In [1]: import numpy as np

In [2]: np.set_printoptions(precision=2, suppress=True, linewidth=200, sign=" ")

In [3]: mat = np.load("layer17.npy")

In [4]: print(mat)
[[ 1.  1.  1.  1.  0.  2.  8.  4.  6.]
 [ 0.  0.  1.  0.  0.  1.  7.  0.  3.]
 [ 2.  0.  1.  0.  2.  0.  0.  5.  7.]
 [ 0.  2.  0.  0.  2.  2.  3.  7.  3.]
 [ 1.  0.  1.  0.  0.  1.  7.  5.  1.]
 [ 0.  0.  1.  1.  1.  2.  2.  4.  2.]
 [ 0.  0.  0.  0.  0.  0.  6. -1. -5.]
 [ 0.  0.  0.  0.  0.  0. -3.  8. -9.]
 [ 0.  0.  0.  0.  0.  0. -9. -2. -4.]]

In [5]: cov = mat.T @ mat

In [6]: print((mat @ mat.T).shape)
(9, 9)

In [7]: print(np.linalg.matrix_rank(cov))
9

In [8]: print(np.allclose(cov, cov.T))
True

In [9]: print(np.linalg.eigvalsh(cov)[::-1])
[ 443.38  180.26  131.61    7.58    4.46    2.81    1.3     0.55    0.05]

In [10]: A2 = mat / np.sqrt((mat ** 2).mean(axis=1, keepdims=True))

In [11]: print(np.linalg.matrix_rank(A2) == np.linalg.matrix_rank(mat))
True

In [12]: print(np.linalg.matrix_rank(mat - mat.mean(axis=1, keepdims=True)))
8

In [13]: print(np.linalg.norm(A2, axis=1))
[ 3.  3.  3.  3.  3.  3.  3.  3.  3.]

In [14]: x = np.array([5, 4, 3, 3, 0, 1, 4, 4, 7])

In [15]: print(mat @ np.eye(9)[7])
[ 4.  0.  5.  7.  5.  4. -1.  8. -2.]

In [16]: print(mat @ (2 * x))
[ 214.  106.  164.  142.  128.   92.  -30.  -86. -144.]

In [17]: print((mat * x).sum(axis=1))
[107.  53.  82.  71.  64.  46. -15. -43. -72.]

In [18]: print(mat * x)
[[  5.   4.   3.   3.   0.   2.  32.  16.  42.]
 [  0.   0.   3.   0.   0.   1.  28.   0.  21.]
 [ 10.   0.   3.   0.   0.   0.   0.  20.  49.]
 [  0.   8.   0.   0.   0.   2.  12.  28.  21.]
 [  5.   0.   3.   0.   0.   1.  28.  20.   7.]
 [  0.   0.   3.   3.   0.   2.   8.  16.  14.]
 [  0.   0.   0.   0.   0.   0.  24.  -4. -35.]
 [  0.   0.   0.   0.   0.   0. -12.  32. -63.]
 [  0.   0.   0.   0.   0.   0. -36.  -8. -28.]]

In [19]: print(mat @ np.ones(9))
[ 24.  12.  17.  19.  16.  13.   0.  -4. -15.]

In [20]: print(np.einsum("ij,j->i", mat, x))
[107.  53.  82.  71.  64.  46. -15. -43. -72.]

In [21]: print(np.linalg.norm(mat @ x) <= np.linalg.norm(mat, 2) * np.linalg.norm(x) + 1e-9)
True

In [22]: print((mat @ x).argmax())
0
